$ python -q
>>> import numpy as np
>>> import numpy.linalg as la
>>> np.set_printoptions(suppress=True, linewidth=140)
>>> data = np.loadtxt("block1.csv", delimiter=",")
>>> data
array([[ 3.,  8., -7.,  2., -4.],
       [-3.,  9., -4.,  9., -6.],
       [ 9.,  5., -2., -5.,  1.],
       [ 5.,  9.,  0.,  9.,  1.],
       [ 2., -2.,  3.,  5.,  6.]])
>>> x0 = np.array([0, 1, 2, 3, 2])
>>> target = data @ x0
>>> beta, lr = np.zeros(5), 1 / la.norm(data, 2) ** 2
>>> for i in range(3):
...     beta -= lr * data.T @ (data @ beta - target)
...     if i % 1 == 0: print(i, round(la.norm(data @ beta - target), 1))
... 
0 32.1
1 21.8
2 14.8
>>> round(la.cond(data), 1)
np.float64(196.3)
>>> beta.round(1)
array([0.2, 0.5, 0.9, 2.6, 1.1])
>>> la.cond(data) > 100
np.True_
>>> [round(float(x), 1) for x in la.svd(data, compute_uv=False)[:3]]
[21.2, 13.2, 11.8]
>>> np.argsort(-la.norm(data, axis=0).round(6), kind="stable")[:3]
array([1, 3, 0])
>>> round(float(la.norm(data, 2) / la.norm(data)), 1)
0.8
>>> U, sigma, VT = la.svd(data)
>>> np.argmax(sigma[:-1] / (sigma[1:] + 1e-6)) + 1
np.int64(4)
>>> sigma.round(1)
array([21.2, 13.2, 11.8,  2.7,  0.1])
>>> M2 = U[:, :4] @ np.diag(sigma[:4]) @ VT[:4]
>>> round(np.abs(data - M2).max(), 1)
np.float64(0.0)
>>> round(la.norm(data - M2) / la.norm(data), 1)
np.float64(0.0)
>>> q, Rm = la.qr(data)
>>> q.shape, Rm.shape
((5, 5), (5, 5))
>>> round(abs(Rm[0, 0]), 1), np.round(la.norm(data[:, 0]), 1)
(np.float64(11.3), np.float64(11.3))
>>> np.round(np.abs(np.diag(Rm)), 1)
array([11.3, 14.2,  5.5,  6.3,  0.2])
>>> np.allclose(Rm.T @ Rm, data.T @ data)
True
>>> np.round(q @ Rm, 1) + 0
array([[ 3.,  8., -7.,  2., -4.],
       [-3.,  9., -4.,  9., -6.],
       [ 9.,  5., -2., -5.,  1.],
       [ 5.,  9.,  0.,  9.,  1.],
       [ 2., -2.,  3.,  5.,  6.]])
>>> E = np.load("arr.npy")
>>> E
array([[ 0, -1,  0, -2,  0,  2,  2],
       [ 1,  0,  1,  0,  0,  1,  2],
       [ 0, -1,  0, -1, -2,  1,  0],
       [ 2,  0,  1,  0, -1,  2,  0],
       [ 0,  0,  2,  1,  0, -2,  0],
       [-2, -1, -1, -2,  2,  0,  1],
       [-2, -2,  0,  0,  0, -1,  0]])
>>> U, sigma, VT = la.svd(E)
>>> sigma.round(1) + 0
array([5.1, 5.1, 2.8, 2.8, 0.9, 0.9, 0. ])
>>> M2 = U[:, :6] @ np.diag(sigma[:6]) @ VT[:6]
>>> M2.round(1) + 0
array([[ 0., -1.,  0., -2.,  0.,  2.,  2.],
       [ 1.,  0.,  1.,  0.,  0.,  1.,  2.],
       [ 0., -1.,  0., -1., -2.,  1.,  0.],
       [ 2.,  0.,  1.,  0., -1.,  2.,  0.],
       [ 0.,  0.,  2.,  1.,  0., -2.,  0.],
       [-2., -1., -1., -2.,  2.,  0.,  1.],
       [-2., -2.,  0.,  0.,  0., -1.,  0.]])
>>> la.matrix_rank(E, rtol=0.05)
np.int64(6)
>>> U, sigma, VT = la.svd(E)
>>> V = VT[:(sigma > 1e-8).sum()]
>>> rng = np.random.default_rng(471)
>>> x0 = E[4] + -2 * E[3] + rng.integers(2) * np.eye(7)[1]
>>> x0
array([-4.,  0.,  0.,  1.,  2., -6.,  0.])
>>> np.allclose(V.T @ V @ x0, x0)
True
>>> x0 = np.array([3, 2, 3, 2, 0, -2, 2])
>>> h1 = np.maximum(E @ x0, 0)
>>> E * (h1 > 1e-9)[:, None]
array([[ 0,  0,  0,  0,  0,  0,  0],
       [ 1,  0,  1,  0,  0,  1,  2],
       [ 0,  0,  0,  0,  0,  0,  0],
       [ 2,  0,  1,  0, -1,  2,  0],
       [ 0,  0,  2,  1,  0, -2,  0],
       [ 0,  0,  0,  0,  0,  0,  0],
       [ 0,  0,  0,  0,  0,  0,  0]])
>>> E.T @ h1
array([18,  0, 37, 12, -5, -6, 16])
>>> np.maximum(E @ (3 * x0), 0)
array([ 0, 24,  0, 15, 36,  0,  0])
>>> np.round(np.tanh(E @ x0), 1)
array([-1.,  1., -1.,  1.,  1., -1., -1.])
>>> x0 = np.array([1, 0, 3, 0, 2, 0, 0])
>>> np.round(la.eigvals(E).real, 1) + 0
array([0., 0., 0., 0., 0., 0., 0.])
>>> x0 @ E @ x0
np.int64(0)
>>> round(float(la.det(E)), 1)
0.0
>>> q = la.solve(np.eye(7) - E, np.eye(7) + E)
>>> round(float(la.det(q)), 1)
1.0
>>> np.round(q @ q.T, 1) + 0
array([[1., 0., 0., 0., 0., 0., 0.],
       [0., 1., 0., 0., 0., 0., 0.],
       [0., 0., 1., 0., 0., 0., 0.],
       [0., 0., 0., 1., 0., 0., 0.],
       [0., 0., 0., 0., 1., 0., 0.],
       [0., 0., 0., 0., 0., 1., 0.],
       [0., 0., 0., 0., 0., 0., 1.]])
>>> X = np.loadtxt("a.csv", delimiter=",")
>>> X.round(1)
array([[ -2.4,   1. ,   1. ,  -2.3,  -5.4],
       [  0.5,   3.4,   2.5,  -1. ,  -1.9],
       [ -6.8,   2.8,  -1.7,  -2.6,  -6.7],
       [ -3. ,   1.8,  -2.6,  -3.3,  -3.1],
       [ -2.9,   3. ,   2.7,  -1.1,  -5.7],
       [ -9.2,  -1.1,  -5.9,  -5.3,  -9. ],
       [-11.7,  -3.3,  -9.9,  -7.4, -10.3],
       [ -1.6,   2. ,   0.8,  -2.1,  -3.7],
       [ -5.5,  -3.7,  -6. ,  -6.2,  -7. ],
       [ -6.8,   0.1,  -3.4,  -4.1,  -7.5],
       [ -3.9,   1.3,   1.2,  -2.2,  -6.8],
       [ -9.3,  -1.4,  -4. ,  -4.8, -10.6],
       [ -4.7,   1.7,  -1.8,  -3. ,  -5.4],
       [  2.1,   8.2,   5.6,   1.6,   0.8],
       [ -4.5,   2.1,  -0.6,  -2.5,  -5.7],
       [ -6.5,   0.1,  -4.5,  -4.5,  -6.4],
       [  5.5,   7.8,   3.8,   0.9,   5.1],
       [ -3.3,  -2.4,  -5.7,  -5.7,  -4.1],
       [ -0.6,   0.9,   1.4,  -2.2,  -3.9],
       [  0.9,   6.8,   3.3,   0.4,   0.2],
       [  4.1,   5.4,   4.6,   0.3,   1.6],
       [-12.7,  -6.6, -12.2,  -9.3, -12. ],
       [  4.6,   6.8,   9.6,   2.5,  -0.2],
       [ -2.3,   0.7,  -3.2,  -3.8,  -2.7],
       [ -2.7,   5.7,  -4.2,  -2.5,   0.9],
       [ -8.9,   1.6,  -3.2,  -3.5,  -8.7],
       [ -8.6,  -0.7,  -8.4,  -6. ,  -6.5],
       [ -1.5,   4.8,   0.1,  -1.4,  -1.4],
       [ -2.7,   4.8,   1.7,  -0.8,  -3.7],
       [  2. ,   8.7,   0.5,   0.1,   4.4],
       [  2.5,   5.6,   6.2,   0.9,  -0.9]])
>>> G = np.cov(X, rowvar=False)
>>> round(float(np.corrcoef(X[:, 1], X[:, 4])[0, 1]), 1)
0.9
>>> np.round(np.polyfit(X[:, 1], X[:, 4], 1), 1)
array([ 1. , -6.3])
>>> np.argsort(-X.std(axis=0).round(6), kind="stable")
array([2, 0, 4, 1, 3])
>>> np.round(la.eigvalsh(G)[::-1], 1) + 0
array([75.3,  6.9,  3. ,  0. ,  0. ])
>>> np.argwhere(np.triu(np.abs(np.corrcoef(X.T)) > 0.8, 1))
array([[0, 1],
       [0, 2],
       [0, 3],
       [0, 4],
       [1, 2],
       [1, 3],
       [1, 4],
       [2, 3],
       [3, 4]])
